$ python -q
>>> import numpy as np
>>> np.set_printoptions(suppress=True, linewidth=100)
>>> tidy = lambda a: np.round(a, 2) + 0
>>> K = np.array([[6.0, 5.0, 5.0, 0.0, 5.0],
...     [5.0, 6.0, 5.0, 0.0, 5.0],
...     [5.0, 5.0, 6.0, 0.0, 5.0],
...     [0.0, 0.0, 0.0, 6.0, 0.0],
...     [5.0, 5.0, 5.0, 0.0, 6.0]])
>>> tidy(np.linalg.norm(K))
np.float64(21.91)
>>> np.linalg.rank(K)
Traceback (most recent call last):
  File "<python-input-5>", line 1, in <module>
    np.linalg.rank(K)
    ^^^^^^^^^^^^^^
AttributeError: module 'numpy.linalg' has no attribute 'rank'
>>> K.sum(axis=1)
array([21., 21., 21.,  6., 21.])
>>> np.linalg.matrix_rank(K)
np.int64(5)
>>> K - K[0]
array([[ 0.,  0.,  0.,  0.,  0.],
       [-1.,  1.,  0.,  0.,  0.],
       [-1.,  0.,  1.,  0.,  0.],
       [-6., -5., -5.,  6., -5.],
       [-1.,  0.,  0.,  0.,  1.]])
>>> K.sum(axis=0)
array([21., 21., 21.,  6., 21.])
>>> K.shape
(5, 5)
>>> tidy(np.linalg.svd(K, compute_uv=False))
array([21.,  6.,  1.,  1.,  1.])
>>> K.mean(axis=0)
array([4.2, 4.2, 4.2, 1.2, 4.2])
>>> K[:, 5]
Traceback (most recent call last):
  File "<python-input-13>", line 1, in <module>
    K[:, 5]
    ~^^^^^^
IndexError: index 5 is out of bounds for axis 1 with size 5
>>> mat = np.loadtxt("layer5.csv", delimiter=",")
>>> mat
array([[8., 3., 5., 3., 4., 5., 2., 3.],
       [7., 2., 4., 2., 3., 4., 1., 2.],
       [7., 2., 4., 2., 3., 4., 1., 2.],
       [8., 3., 5., 3., 4., 5., 2., 3.]])
>>> # columns 1 and 3 are equal
>>> left, sv, vt = np.linalg.svd(mat)
>>> np.argmax(sv[:-1] / (sv[1:] + 1e-6)) + 1
np.int64(2)
>>> tidy(sv)
array([22.95,  1.23,  0.  ,  0.  ])
>>> other = left[:, :2] @ np.diag(sv[:2]) @ vt[:2]
>>> tidy(np.linalg.norm(mat - other) / np.linalg.norm(mat))
np.float64(0.0)
>>> tidy(np.abs(mat - other).max())
np.float64(0.0)
>>> rng = np.random.default_rng(74719)
>>> th = np.sort(rng.uniform(-2, 2, 19))
>>> data = np.c_[th, th ** 2, th ** 3] @ np.array([[0, 2, 1], [2, 2, 1], [1, 2, 2]])
>>> tidy(data)
array([[  0.23, -10.93, -12.74],
       [  0.33, -10.43, -12.17],
       [  1.11,  -2.58,  -2.72],
       [  1.07,  -2.3 ,  -2.38],
       [  1.06,  -2.26,  -2.32],
       [  0.99,  -1.97,  -1.96],
       [  0.83,  -1.47,  -1.35],
       [  0.74,  -1.29,  -1.12],
       [  0.39,  -0.77,  -0.52],
       [  0.38,  -0.75,  -0.5 ],
       [  0.37,  -0.74,  -0.49],
       [  0.  ,  -0.07,  -0.04],
       [  0.  ,   0.02,   0.01],
       [  0.13,   0.61,   0.32],
       [  1.78,   3.88,   2.44],
       [  2.32,   4.82,   3.13],
       [  3.83,   7.42,   5.08],
       [  8.23,  14.85,  10.99],
       [ 12.36,  21.83,  16.78]])
>>> other = np.c_[data[:, :1] @ np.array([[2]]), np.array([1, -2, -1, 0, 1, -2, 0, -1, 2, 1, 1, 2, 1, 0, 1, -2, 2, 2, 2])]
>>> tidy(other)
array([[ 0.46,  1.  ],
       [ 0.67, -2.  ],
       [ 2.22, -1.  ],
       [ 2.13,  0.  ],
       [ 2.11,  1.  ],
       [ 1.98, -2.  ],
       [ 1.65,  0.  ],
       [ 1.48, -1.  ],
       [ 0.78,  2.  ],
       [ 0.75,  1.  ],
       [ 0.73,  1.  ],
       [ 0.01,  2.  ],
       [ 0.  ,  1.  ],
       [ 0.25,  0.  ],
       [ 3.55,  1.  ],
       [ 4.63, -2.  ],
       [ 7.67,  2.  ],
       [16.47,  2.  ],
       [24.73,  2.  ]])
>>> tidy(np.linalg.norm(other - data @ np.linalg.lstsq(data, other)[0], axis=0))
array([0.  , 5.56])
>>> tidy(np.linalg.lstsq(data, other[:, 0])[0])
array([2., 0., 0.])
